$ python -q
>>> import numpy as np
>>> np.set_printoptions(precision=2, suppress=True, linewidth=120)
>>> def rnd(a):
...     return np.round(a, 2) + 0
... 
>>> W0 = np.array([[-0.4, 0.8, 0.2, -1.3],
...     [0.5, 0.7, -0.9, -0.4],
...     [0.0, 0.2, 0.4, 0.1],
...     [-0.5, -0.8, 0.6, -0.2]])
>>> th = np.radians(52)
>>> r_ = np.eye(4)
>>> r_[0, 0] = r_[3, 3] = np.cos(th)
>>> r_[0, 3], r_[3, 0] = -np.sin(th), np.sin(th)
>>> rnd(r_)
array([[ 0.62,  0.  ,  0.  , -0.79],
       [ 0.  ,  1.  ,  0.  ,  0.  ],
       [ 0.  ,  0.  ,  1.  ,  0.  ],
       [ 0.79,  0.  ,  0.  ,  0.62]])
>>> B = W0 @ r_.T
>>> rnd(B)
array([[ 0.78,  0.8 ,  0.2 , -1.12],
       [ 0.62,  0.7 , -0.9 ,  0.15],
       [-0.08,  0.2 ,  0.4 ,  0.06],
       [-0.15, -0.8 ,  0.6 , -0.52]])
>>> rnd(np.linalg.svd(W0, compute_uv=False)), rnd(np.linalg.svd(B, compute_uv=False))
(array([1.81, 1.47, 0.56, 0.11]), array([1.81, 1.47, 0.56, 0.11]))
>>> np.allclose(np.linalg.norm(W0, axis=1), np.linalg.norm(B, axis=1))
True
>>> np.allclose(W0 @ W0.T, B @ B.T)
True
>>> np.allclose(W0, W0.T)
False
>>> assert W0 == W0.T
Traceback (most recent call last):
  File "<python-input-15>", line 1, in <module>
    assert W0 == W0.T
           ^^^^^^^^^^
ValueError: The truth value of an array with more than one element is ambiguous. Use a.any() or a.all()
>>> np.allclose(W0 @ W0.T, W0.T @ W0)
False
>>> T = np.stack([W0, -1 * W0, W0[::-1]])
>>> np.linalg.matrix_rank(T)
array([4, 4, 4])
>>> rnd(np.linalg.det(T))
array([0.16, 0.16, 0.16])
>>> (T @ W0.T).shape
(3, 4, 4)
>>> J = np.load("data.npy")
>>> J
array([[4.06, 0.3 , 0.15],
       [0.3 , 4.55, 2.78],
       [0.15, 2.78, 0.39]])
>>> # symmetric
>>> rnd(J @ J)
array([[16.6 ,  3.  ,  1.5 ],
       [ 3.  , 28.52, 13.78],
       [ 1.5 , 13.78,  7.9 ]])
>>> (J - J.T) / 2
array([[0., 0., 0.],
       [0., 0., 0.],
       [0., 0., 0.]])
>>> (J + J.T) / 2
array([[4.06, 0.3 , 0.15],
       [0.3 , 4.55, 2.78],
       [0.15, 2.78, 0.39]])
>>> rnd(np.abs(np.linalg.eigvals(J)).max())
np.float64(6.0)
>>> evals, V = np.linalg.eig(J)
>>> rnd(np.sort(np.linalg.eigvals(J @ J)))
array([ 1.  , 16.02, 36.  ])
>>> rnd(evals)
array([ 4.,  6., -1.])
>>> B = np.array([[1, 8], [6, 2], [6, 1]])
>>> rnd(B.T @ J.T)
array([[ 6.76, 44.28, 19.17],
       [33.23, 14.28,  7.15]])
>>> rnd(np.einsum("ij->j", J))
array([4.51, 7.63, 3.32])
>>> rnd(J @ B)
array([[ 6.76, 33.23],
       [44.28, 14.28],
       [19.17,  7.15]])
>>> np.linalg.matrix_rank(np.vstack([J, B.T]))
np.int64(3)
>>> np.vstack([J, B.T]).shape
(5, 3)
>>> rnd(np.einsum("ik,kj->ij", J, B))
array([[ 6.76, 33.23],
       [44.28, 14.28],
       [19.17,  7.15]])
>>> W = np.array([[-1, 2, 0, 2, -1], [-1, 0, 0, 2, 1], [0, 3, -2, -2, -1]])
>>> c = np.array([0, 3, 0, -2, 3])
>>> act = np.maximum(J @ W + c, 0)
>>> rnd((act > 0).mean(axis=0))
array([0.  , 1.  , 0.  , 1.  , 0.67])
>>> (act > 0).astype(int)
array([[0, 1, 0, 1, 0],
       [0, 1, 0, 1, 1],
       [0, 1, 0, 1, 1]])
>>> np.linalg.matrix_rank(act)
np.int64(3)
>>> rnd(act)
array([[ 0.  , 11.57,  0.  ,  6.42,  0.  ],
       [ 0.  , 11.94,  0.  ,  2.14,  4.47],
       [ 0.  ,  4.47,  0.  ,  3.08,  5.24]])
>>> W2 = np.array([[0, -2, -2], [-2, 0, 2], [3, 3, 0], [3, -3, 1], [1, -3, -3]])
>>> (act @ W2).round(6).argmax(axis=1)
array([2, 2, 0])
>>> rnd(act @ W2)
array([[ -3.88, -19.26,  29.56],
       [-12.99, -19.83,  12.61],
       [  5.54, -24.96,  -3.7 ]])
>>> W @ W2
array([[  1,  -1,  11],
       [  7,  -7,   1],
       [-19,   3,   7]])
>>> evals, V = np.linalg.eigh(J)
>>> x = np.array([-7, 3, 6])
>>> rnd(V * np.abs(evals) @ V.T)
array([[4.06, 0.3 , 0.15],
       [0.3 , 4.95, 1.98],
       [0.15, 1.98, 1.99]])
>>> rnd(V * np.maximum(evals, 0) @ V.T)
array([[4.06, 0.3 , 0.15],
       [0.3 , 4.75, 2.38],
       [0.15, 2.38, 1.19]])
>>> rnd(np.abs(J).sum(axis=1).max()), rnd(np.abs(evals).max())
(np.float64(7.63), np.float64(6.0))
>>> (np.sign(V[:, -1].round(6)) == np.sign(V[0, -1].round(6))).astype(int)
array([1, 1, 1])
>>> rnd(x @ J @ x / (x @ x)), rnd(evals[0]), rnd(evals[-1])
(np.float64(3.5), np.float64(-1.0), np.float64(6.0))
>>> M = np.loadtxt("dump.csv", delimiter=",")
>>> M
array([[0., 1., 1., 1.],
       [1., 0., 0., 1.],
       [1., 0., 0., 0.],
       [1., 1., 0., 0.]])
>>> # symmetric
>>> np.einsum("ii->", M)
np.float64(0.0)
>>> rnd(np.linalg.eigvals(M))
array([ 2.17, -1.48,  0.31, -1.  ])
>>> rnd(np.poly(M))
array([ 1.,  0., -4., -2.,  1.])
>>> np.kron(np.eye(2, dtype=int), M)
array([[0., 1., 1., 1., 0., 0., 0., 0.],
       [1., 0., 0., 1., 0., 0., 0., 0.],
       [1., 0., 0., 0., 0., 0., 0., 0.],
       [1., 1., 0., 0., 0., 0., 0., 0.],
       [0., 0., 0., 0., 0., 1., 1., 1.],
       [0., 0., 0., 0., 1., 0., 0., 1.],
       [0., 0., 0., 0., 1., 0., 0., 0.],
       [0., 0., 0., 0., 1., 1., 0., 0.]])
>>> rnd(np.linalg.det(M.T))
np.float64(1.0)
>>> rnd(np.linalg.det(2 * M)), rnd(np.linalg.det(M))
(np.float64(16.0), np.float64(1.0))
>>> rnd(np.linalg.eigvals(M).sum().real)
np.float64(0.0)
>>> rng = np.random.default_rng(690)
>>> B = M + rng.integers(-2, 3, (4, 3)) @ rng.integers(-2, 3, (3, 4))
>>> B
array([[ 3.,  4.,  6.,  1.],
       [ 4., -3.,  4.,  1.],
       [ 4.,  0.,  5.,  0.],
       [ 1.,  4.,  2.,  0.]])
>>> rnd(np.linalg.svd(B - M, compute_uv=False))
array([9.83, 5.2 , 0.68, 0.  ])
>>> proj = np.triu(np.array([[-2, -2, -1], [-3, 3, -3], [-2, -1, 3]]), 1) + np.eye(3)
>>> B = proj @ J @ np.linalg.inv(proj)
>>> rnd(np.linalg.det(B))
np.float64(-24.06)
>>> rnd(B)
array([[  3.31,  -4.96, -17.37],
       [ -0.15,  -4.09, -10.81],
       [  0.15,   3.08,   9.78]])
>>> np.trace(B), np.trace(J)
(np.float64(9.0), np.float64(9.0))
>>> x = np.array([3, 0, -2, 5])
>>> y = M @ x
>>> c, lr = np.zeros(4), 1 / np.linalg.norm(M, 2) ** 2
>>> for i in range(60):
...     c -= lr * M.T @ (M @ c - y)
...     if i % 10 == 0: print(i, round(np.linalg.norm(M @ c - y), 2))
... 
0 3.22
10 0.72
20 0.55
30 0.44
40 0.36
50 0.29
>>> rnd(np.linalg.cond(M))
np.float64(6.98)
>>> evals, V = np.linalg.eigh(M)
>>> rnd(np.abs(V[:, -1]))
array([0.61, 0.52, 0.28, 0.52])
>>> rnd(np.linalg.svd(M, compute_uv=False))
array([2.17, 1.48, 1.  , 0.31])
>>> np.abs(V[:, -1]).round(6).argmax()
np.int64(0)
>>> evals.sum(), np.trace(M)
(np.float64(0.0), np.float64(0.0))
>>> rnd(evals)
array([-1.48, -1.  ,  0.31,  2.17])
>>> rnd(V.T @ M @ V)
array([[-1.48,  0.  ,  0.  ,  0.  ],
       [ 0.  , -1.  ,  0.  ,  0.  ],
       [ 0.  ,  0.  ,  0.31,  0.  ],
       [ 0.  ,  0.  ,  0.  ,  2.17]])
>>> (evals > 1e-8).sum(), (evals < -1e-8).sum()
(np.int64(2), np.int64(2))
>>> data = np.load("test15.npy")
>>> data
array([[ 0,  2,  0],
       [ 0,  0,  0],
       [-2,  2,  2],
       [ 2,  3,  0],
       [ 2,  1,  0],
       [-2,  2,  2],
       [ 2,  1,  0],
       [ 0,  0,  0],
       [-2,  2,  2],
       [ 0,  0,  0],
       [ 2,  3,  0],
       [ 0,  0,  0],
       [-2,  2,  2],
       [ 0,  0,  0],
       [-2,  4,  2],
       [ 0,  0,  0],
       [ 0,  0,  0],
       [ 0,  0,  0],
       [ 0,  0,  0],
       [ 0,  0,  0],
       [ 0,  0,  0],
       [-2,  2,  2],
       [ 0,  0,  0],
       [-2,  4,  2]])
>>> Ac = data - data.mean(axis=0)
>>> V = np.linalg.svd(Ac)[2][:2]
>>> B = Ac - Ac @ V.T @ V
>>> np.linalg.norm(B, axis=1).round(6).argmax()
np.int64(0)
>>> rnd(np.diag(V.T @ V))
array([0.82, 0.93, 0.26])
>>> arr = np.array([[0, 0], [3, 1], [0, 3]])
>>> arr
array([[0, 0],
       [3, 1],
       [0, 3]])
>>> W = np.array([[1, -1, 1], [1, -3, 0]])
>>> c = np.array([4, 3, 5])
>>> act = np.maximum(arr @ W + c, 0)
>>> act
array([[4, 3, 5],
       [8, 0, 8],
       [7, 0, 5]])
>>> np.linalg.matrix_rank(act)
np.int64(3)
>>> W2 = np.array([[2, 1], [0, 2], [1, 1]])
>>> act @ W2
array([[13, 15],
       [24, 16],
       [19, 12]])
>>> (act @ W2).round(6).argmax(axis=1)
array([1, 0, 0])
>>> O, r_ = np.linalg.qr(arr)
>>> O
array([[ 0.,  0.],
       [-1.,  0.],
       [-0., -1.]])
>>> r_
array([[-3., -1.],
       [ 0., -3.]])
>>> O.T @ O
array([[1., 0.],
       [0., 1.]])
>>> O @ r_
array([[0., 0.],
       [3., 1.],
       [0., 3.]])
>>> T = np.stack([arr, 5 * arr, arr[::-1]])
>>> T.shape
(3, 3, 2)
>>> (T @ arr.T).shape
(3, 3, 3)
>>> rnd(np.linalg.norm(T, axis=(1, 2)))
array([ 4.36, 21.79,  4.36])
>>> T.sum(axis=0)
array([[ 0,  3],
       [21,  7],
       [ 0, 18]])
>>> x = np.array([0, 0])
>>> y = arr @ x
>>> rnd(np.linalg.lstsq(arr, y)[0])
array([0., 0.])
>>> rnd(np.linalg.solve(arr.T @ arr, arr.T @ y))
array([0., 0.])
>>> y = y + 0.02 * rng.normal(size=3)
>>> rnd(y)
array([ 0.01, -0.03,  0.01])
>>> c, *_ = np.linalg.lstsq(arr, y)
>>> rnd(np.linalg.norm(y - arr @ c))
np.float64(0.01)
>>> [round(float(np.linalg.norm(np.linalg.solve(arr.T @ arr + lam * np.eye(2), arr.T @ y))), 2) for lam in (0, 1, 10, 100)]
[0.01, 0.01, 0.0, 0.0]
>>> c.round()
array([-0.,  0.])
>>> m1 = np.loadtxt("case5.csv", delimiter=",")
>>> rnd(m1)
array([[-0.62, -0.69, -0.36],
       [ 0.47,  0.03, -0.88],
       [ 0.62, -0.72,  0.31]])
>>> # keeps lengths
>>> rnd(np.abs(np.linalg.eigvals(m1)).max())
np.float64(1.0)
>>> rnd((m1 - m1.T) / 2)
array([[ 0.  , -0.58, -0.49],
       [ 0.58,  0.  , -0.08],
       [ 0.49,  0.08,  0.  ]])
>>> rnd(np.linalg.matrix_power(m1, 4))
array([[-0.92, -0.39, -0.06],
       [ 0.12, -0.14, -0.98],
       [ 0.37, -0.91,  0.18]])
>>> rnd(m1 @ m1)
array([[-0.16,  0.67,  0.73],
       [-0.83,  0.31, -0.46],
       [-0.54, -0.68,  0.51]])
>>> np.allclose(m1, m1.T)
False
>>> np.allclose(m1 @ m1.T, m1.T @ m1)
True
>>> assert m1 == m1.T
Traceback (most recent call last):
  File "<python-input-134>", line 1, in <module>
    assert m1 == m1.T
           ^^^^^^^^^^
ValueError: The truth value of an array with more than one element is ambiguous. Use a.any() or a.all()
>>> rnd(np.trace(m1))
np.float64(-0.29)
>>> rnd(np.sort(np.abs(np.linalg.eigvals(m1))))
array([1., 1., 1.])
>>> m1.inv()
Traceback (most recent call last):
  File "<python-input-137>", line 1, in <module>
    m1.inv()
    ^^^^^^
AttributeError: 'numpy.ndarray' object has no attribute 'inv'
>>> rnd(np.linalg.det(m1))
np.float64(1.0)
